$ python -q
>>> import numpy as np
>>> np.set_printoptions(precision=3, suppress=True, linewidth=100)
>>> feats = np.load("sample0.npy")
>>> feats
array([[ 0, -2, -3,  1],
       [ 0,  2, -1,  2],
       [ 0,  0, -1, -2],
       [ 0,  0,  0, -1]])
>>> [int(np.linalg.matrix_rank(np.linalg.matrix_power(feats, p))) for p in range(1, 5)]
[3, 3, 3, 3]
>>> np.sort(np.linalg.eigvals(feats))
array([-1., -1.,  0.,  2.])
>>> np.prod(np.diag(feats)), np.round(np.linalg.det(feats), 3)
(np.int64(0), np.float64(0.0))
>>> Uu, sv, Vh = np.linalg.svd(feats)
>>> evecs = Vh[:(sv > 1e-8).sum()]
>>> rng = np.random.default_rng(19)
>>> x0 = feats[0] + -3 * feats[1] + rng.integers(2) * np.eye(4)[2]
>>> x0
array([ 0., -8.,  1., -5.])
>>> round(float(np.linalg.norm(x0 - evecs.T @ evecs @ x0)), 3)
0.0
>>> np.allclose(feats[:-1].T @ np.linalg.lstsq(feats[:-1].T, feats[-1])[0], feats[-1])
True
>>> np.abs(np.diag(np.linalg.qr(feats)[1])) > 1e-9
array([False,  True,  True,  True])
>>> arr = np.array([[2, 6, 6], [0, 0, 0], [0, 0, 0]])
>>> # triangular, det is the product of the diagonal
>>> x0 = np.array([2, 0, 0])
>>> arr @ np.eye(3)[0]
array([2., 0., 0.])
>>> arr @ x0
array([4, 0, 0])
>>> np.linalg.norm(arr @ x0) <= np.linalg.norm(arr, 2) * np.linalg.norm(x0) + 1e-9
np.True_
>>> (arr * x0).sum(axis=1)
array([4, 0, 0])
>>> np.allclose(arr[:-1].T @ np.linalg.lstsq(arr[:-1].T, arr[-1])[0], arr[-1])
True
>>> np.unique(arr.round(6), axis=0).shape
(2, 3)
>>> Uu, sv, Vh = np.linalg.svd(arr)
>>> np.argmax(sv[:-1] / (sv[1:] + 1e-6)) + 1
np.int64(1)
>>> B = Uu[:, :1] @ np.diag(sv[:1]) @ Vh[:1]
>>> round(np.abs(arr - B).max(), 3)
np.float64(0.0)
>>> np.round(np.linalg.norm(arr - B) / np.linalg.norm(arr), 3)
np.float64(0.0)
>>> np.linalg.matrix_rank(B)
np.int64(1)
>>> np.linalg.matrix_rank(arr, rtol=0.05)
np.int64(1)
>>> Uu, sv, Vh = np.linalg.svd(arr)
>>> evecs = Vh[:(sv > 1e-8).sum()]
>>> x0 = arr[0] + -3 * arr[1] + rng.integers(2) * np.eye(3)[0]
>>> x0
array([2., 6., 6.])
>>> np.linalg.matrix_rank(np.vstack([arr, x0]))
np.int64(1)
